$ ipython --no-banner

In [1]: import numpy as np

In [2]: import numpy.linalg as la

In [3]: np.set_printoptions(suppress=True, linewidth=160)

In [4]: rnd = lambda a: np.round(a, 2) + 0

In [5]: mat = np.array([[0, -1, 9], [1, 0, -3], [-9, 3, 0]])

In [6]: def softmax(z):
   ...:     e = np.exp(z - z.max(axis=-1, keepdims=True))
   ...:     return e / e.sum(axis=-1, keepdims=True)
   ...: 

In [7]: rnd(softmax(10 * mat[2]))
Out[7]: array([0., 1., 0.])

In [8]: S = mat @ mat.T / np.sqrt(3)

In [9]: rnd(softmax(S))
Out[9]: 
array([[1., 0., 0.],
       [0., 1., 0.],
       [0., 0., 1.]])

In [10]: t = np.radians(120)

In [11]: r_ = np.eye(3)

In [12]: r_[1, 1] = r_[0, 0] = np.cos(t)

In [13]: r_[1, 0], r_[0, 1] = -np.sin(t), np.sin(t)

In [14]: rnd(r_)
Out[14]: 
array([[-0.5 ,  0.87,  0.  ],
       [-0.87, -0.5 ,  0.  ],
       [ 0.  ,  0.  ,  1.  ]])

In [15]: A2 = mat @ r_.T

In [16]: rnd(la.svd(mat, compute_uv=False)), rnd(la.svd(A2, compute_uv=False))
Out[16]: (array([9.54, 9.54, 0.  ]), array([9.54, 9.54, 0.  ]))

In [17]: rnd(la.det(r_)), rnd(np.trace(r_))
Out[17]: (np.float64(1.0), np.float64(0.0))

In [18]: feats = np.load("x.npy")

In [19]: feats
Out[19]: 
array([[-1.6 ,  0.2 ,  1.  ,  1.  ,  2.7 ],
       [ 0.3 ,  1.8 , -0.9 ,  0.3 ,  1.6 ],
       [-0.5 , -1.4 , -0.4 ,  0.5 ,  0.3 ],
       [-1.57,  0.18,  0.94,  0.9 ,  2.63]])

In [20]: left, sig, VT = la.svd(feats)

In [21]: rnd(sig)
Out[21]: array([4.95, 2.56, 1.2 , 0.06])

In [22]: A2 = left[:, :3] @ np.diag(sig[:3]) @ VT[:3]

In [23]: rnd(la.norm(feats - A2) / la.norm(feats))
Out[23]: np.float64(0.01)

In [24]: la.matrix_rank(feats, rtol=0.05)
Out[24]: np.int64(3)

In [25]: rnd(la.norm(feats - A2, 2)), rnd(sig[3])
Out[25]: (np.float64(0.06), np.float64(0.06))

In [26]: rnd(np.abs(feats - A2).max())
Out[26]: np.float64(0.04)

In [27]: rnd(A2)
Out[27]: 
array([[-1.61,  0.2 ,  0.99,  0.97,  2.71],
       [ 0.3 ,  1.8 , -0.9 ,  0.3 ,  1.6 ],
       [-0.5 , -1.4 , -0.4 ,  0.5 ,  0.3 ],
       [-1.56,  0.18,  0.95,  0.94,  2.62]])

In [28]: la.matrix_rank(feats, rtol=0.1)
Out[28]: np.int64(3)

In [29]: A2 = np.array([[4, -4, -8], [-2, 9, -3]])

In [30]: C = np.kron(A2, feats)

In [31]: la.matrix_rank(C)
Out[31]: np.int64(8)

In [32]: rnd(la.norm(C, 2)), rnd(la.norm(A2, 2) * la.norm(feats, 2))
Out[32]: (np.float64(53.11), np.float64(53.11))

In [33]: C.shape
Out[33]: (8, 15)

In [34]: rnd(softmax(10 * feats[3]))
Out[34]: array([0., 0., 0., 0., 1.])

In [35]: rnd(softmax(feats).sum(axis=1))
Out[35]: array([1., 1., 1., 1.])

In [36]: rnd(softmax(feats[3]))
Out[36]: array([0.01, 0.06, 0.13, 0.12, 0.68])

In [37]: rnd(softmax(feats[3] + 2))
Out[37]: array([0.01, 0.06, 0.13, 0.12, 0.68])

In [38]: S = feats @ feats.T / np.sqrt(5)

In [39]: rnd(softmax(S)[3] @ feats)
Out[39]: array([-1.55,  0.21,  0.94,  0.94,  2.64])

In [40]: rnd(softmax(S + np.triu(np.full(S.shape, -np.inf), 1)))
Out[40]: 
array([[1.  , 0.  , 0.  , 0.  ],
       [0.19, 0.81, 0.  , 0.  ],
       [0.33, 0.08, 0.59, 0.  ],
       [0.53, 0.01, 0.01, 0.45]])

In [41]: softmax(S).round(6).argmax(axis=1)
Out[41]: array([0, 1, 2, 0])

In [42]: rnd(softmax(S))
Out[42]: 
array([[0.53, 0.01, 0.  , 0.45],
       [0.16, 0.67, 0.02, 0.15],
       [0.25, 0.06, 0.44, 0.25],
       [0.53, 0.01, 0.01, 0.45]])

In [43]: vec = np.array([0, 1, 0, 0, 0])

In [44]: np.einsum("ij,j->i", feats, vec)
Out[44]: array([ 0.2 ,  1.8 , -1.4 ,  0.18])

In [45]: feats @ vec
Out[45]: array([ 0.2 ,  1.8 , -1.4 ,  0.18])

In [46]: feats @ np.eye(5)[3]
Out[46]: array([1. , 0.3, 0.5, 0.9])

In [47]: np.sign((feats @ vec).round(6))
Out[47]: array([ 1.,  1., -1.,  1.])

In [48]: arr = np.loadtxt("dump.csv", delimiter=",")

In [49]: rnd(arr)
Out[49]: 
array([[ 1.  , -0.04, -0.04, -0.04, -0.01, -0.02],
       [-0.04,  0.28, -0.64, -0.64, -0.13, -0.3 ],
       [-0.04, -0.64,  0.44, -0.56, -0.11, -0.26],
       [-0.04, -0.64, -0.56,  0.44, -0.11, -0.26],
       [-0.01, -0.13, -0.11, -0.11,  0.98, -0.05],
       [-0.02, -0.3 , -0.26, -0.26, -0.05,  0.88]])

In [50]: vec = np.array([2, 3, -1, -1, -2, 1])

In [51]: 6 - la.matrix_rank(arr - np.eye(6), tol=1e-8)
Out[51]: np.int64(5)

In [52]: rnd(la.det(arr))
Out[52]: np.float64(-1.0)

In [53]: [p for p in range(1, 25) if np.allclose(la.matrix_power(arr, p), np.eye(6))]
Out[53]: [2, 4, 6, 8, 10, 12, 14, 16, 18, 20, 22, 24]

In [54]: A2 = arr / la.norm(arr, axis=1, keepdims=True)

In [55]: G = A2 @ A2.T

In [56]: rnd(G)
Out[56]: 
array([[1., 0., 0., 0., 0., 0.],
       [0., 1., 0., 0., 0., 0.],
       [0., 0., 1., 0., 0., 0.],
       [0., 0., 0., 1., 0., 0.],
       [0., 0., 0., 0., 1., 0.],
       [0., 0., 0., 0., 0., 1.]])

In [57]: np.degrees(np.arccos(np.clip(G[2, 4], -1, 1)))
Out[57]: np.float64(90.0)

In [58]: (np.abs(G) > 0.9).astype(int)
Out[58]: 
array([[1, 0, 0, 0, 0, 0],
       [0, 1, 0, 0, 0, 0],
       [0, 0, 1, 0, 0, 0],
       [0, 0, 0, 1, 0, 0],
       [0, 0, 0, 0, 1, 0],
       [0, 0, 0, 0, 0, 1]])

In [59]: q, r_ = la.qr(arr)

In [60]: rnd(q.T @ q)
Out[60]: 
array([[1., 0., 0., 0., 0., 0.],
       [0., 1., 0., 0., 0., 0.],
       [0., 0., 1., 0., 0., 0.],
       [0., 0., 0., 1., 0., 0.],
       [0., 0., 0., 0., 1., 0.],
       [0., 0., 0., 0., 0., 1.]])

In [61]: q.shape, r_.shape
Out[61]: ((6, 6), (6, 6))

In [62]: rnd(q @ r_)
Out[62]: 
array([[ 1.  , -0.04, -0.04, -0.04, -0.01, -0.02],
       [-0.04,  0.28, -0.64, -0.64, -0.13, -0.3 ],
       [-0.04, -0.64,  0.44, -0.56, -0.11, -0.26],
       [-0.04, -0.64, -0.56,  0.44, -0.11, -0.26],
       [-0.01, -0.13, -0.11, -0.11,  0.98, -0.05],
       [-0.02, -0.3 , -0.26, -0.26, -0.05,  0.88]])

In [63]: rnd(la.norm(feats[3], 1)), rnd(la.norm(feats[3], np.inf))
Out[63]: (np.float64(6.22), np.float64(2.63))

In [64]: rnd(la.norm(feats) ** 2 / la.norm(feats, 2) ** 2)
Out[64]: np.float64(1.33)

In [65]: rnd(la.norm(feats, 1)), rnd(la.norm(feats, np.inf))
Out[65]: (np.float64(7.23), np.float64(6.5))

In [66]: rnd(feats[3] @ feats[1])
Out[66]: np.float64(3.49)

In [67]: rnd(la.norm(feats, 2))
Out[67]: np.float64(4.95)

In [68]: rnd(la.norm(feats[3] - feats[1]))
Out[68]: np.float64(3.31)

In [69]: rnd(la.norm(feats, axis=1))
Out[69]: array([3.45, 2.61, 1.65, 3.33])

In [70]: rnd(la.norm(feats, "nuc"))
Out[70]: np.float64(8.76)

In [71]: rnd(la.eigvalsh(arr).min())
Out[71]: np.float64(-1.0)

In [72]: M = np.minimum.outer(np.arange(1, 5), np.arange(1, 5)) * 2

In [73]: M
Out[73]: 
array([[2, 2, 2, 2],
       [2, 4, 4, 4],
       [2, 4, 6, 6],
       [2, 4, 6, 8]])

In [74]: Lm = la.cholesky(M)

In [75]: rnd(M / np.sqrt(np.outer(np.diag(M), np.diag(M))))
Out[75]: 
array([[1.  , 0.71, 0.58, 0.5 ],
       [0.71, 1.  , 0.82, 0.71],
       [0.58, 0.82, 1.  , 0.87],
       [0.5 , 0.71, 0.87, 1.  ]])

In [76]: la.eigvalsh(M).min() > 0
Out[76]: np.True_

In [77]: rnd(Lm)
Out[77]: 
array([[1.41, 0.  , 0.  , 0.  ],
       [1.41, 1.41, 0.  , 0.  ],
       [1.41, 1.41, 1.41, 0.  ],
       [1.41, 1.41, 1.41, 1.41]])

In [78]: J = np.array([[0.8, 0.0, 0.3],
    ...:     [-1.0, 0.2, 0.0],
    ...:     [1.1, -0.3, -2.3],
    ...:     [0.3, 0.6, -1.2],
    ...:     [-0.6, -0.6, 0.0],
    ...:     [-1.2, 1.1, 0.4],
    ...:     [-1.9, 0.7, -1.0],
    ...:     [0.3, -0.4, 1.0],
    ...:     [-0.9, 1.5, -0.4],
    ...:     [-1.0, 0.2, -2.0],
    ...:     [0.3, -1.1, -0.9],
    ...:     [-0.4, 0.7, -0.6],
    ...:     [0.1, -0.2, 0.3],
    ...:     [-1.0, -0.3, 0.2]])

In [79]: J[1] *= 20

In [80]: J
Out[80]: 
array([[  0.8,   0. ,   0.3],
       [-20. ,   4. ,   0. ],
       [  1.1,  -0.3,  -2.3],
       [  0.3,   0.6,  -1.2],
       [ -0.6,  -0.6,   0. ],
       [ -1.2,   1.1,   0.4],
       [ -1.9,   0.7,  -1. ],
       [  0.3,  -0.4,   1. ],
       [ -0.9,   1.5,  -0.4],
       [ -1. ,   0.2,  -2. ],
       [  0.3,  -1.1,  -0.9],
       [ -0.4,   0.7,  -0.6],
       [  0.1,  -0.2,   0.3],
       [ -1. ,  -0.3,   0.2]])

In [81]: C = J[[3, 4]].astype(float)

In [82]: for _ in range(7):
    ...:     labels = la.norm(J[:, None] - C, axis=-1).argmin(axis=1)
    ...:     C = np.array([J[labels == j].mean(axis=0) for j in range(2)])
    ...: 

In [83]: labels
Out[83]: array([0, 1, 0, 0, 0, 0, 0, 0, 0, 0, 0, 0, 0, 0])

In [84]: rnd(C[1] - C[0])
Out[84]: array([-19.68,   3.85,   0.48])

In [85]: rnd(C)
Out[85]: 
array([[ -0.32,   0.15,  -0.48],
       [-20.  ,   4.  ,   0.  ]])

In [86]: np.bincount(labels)
Out[86]: array([13,  1])

In [87]: vec = np.array([2, 5, -3])

In [88]: target = J @ vec

In [89]: beta, lr = np.zeros(3), 1 / la.norm(J, 2) ** 2

In [90]: for i in range(3):
    ...:     beta -= lr * J.T @ (J @ beta - target)
    ...:     if i % 1 == 0: print(i, round(la.norm(J @ beta - target), 2))
    ...: 
0 17.09
1 16.67
2 16.26

In [91]: rnd(la.cond(J))
Out[91]: np.float64(9.16)
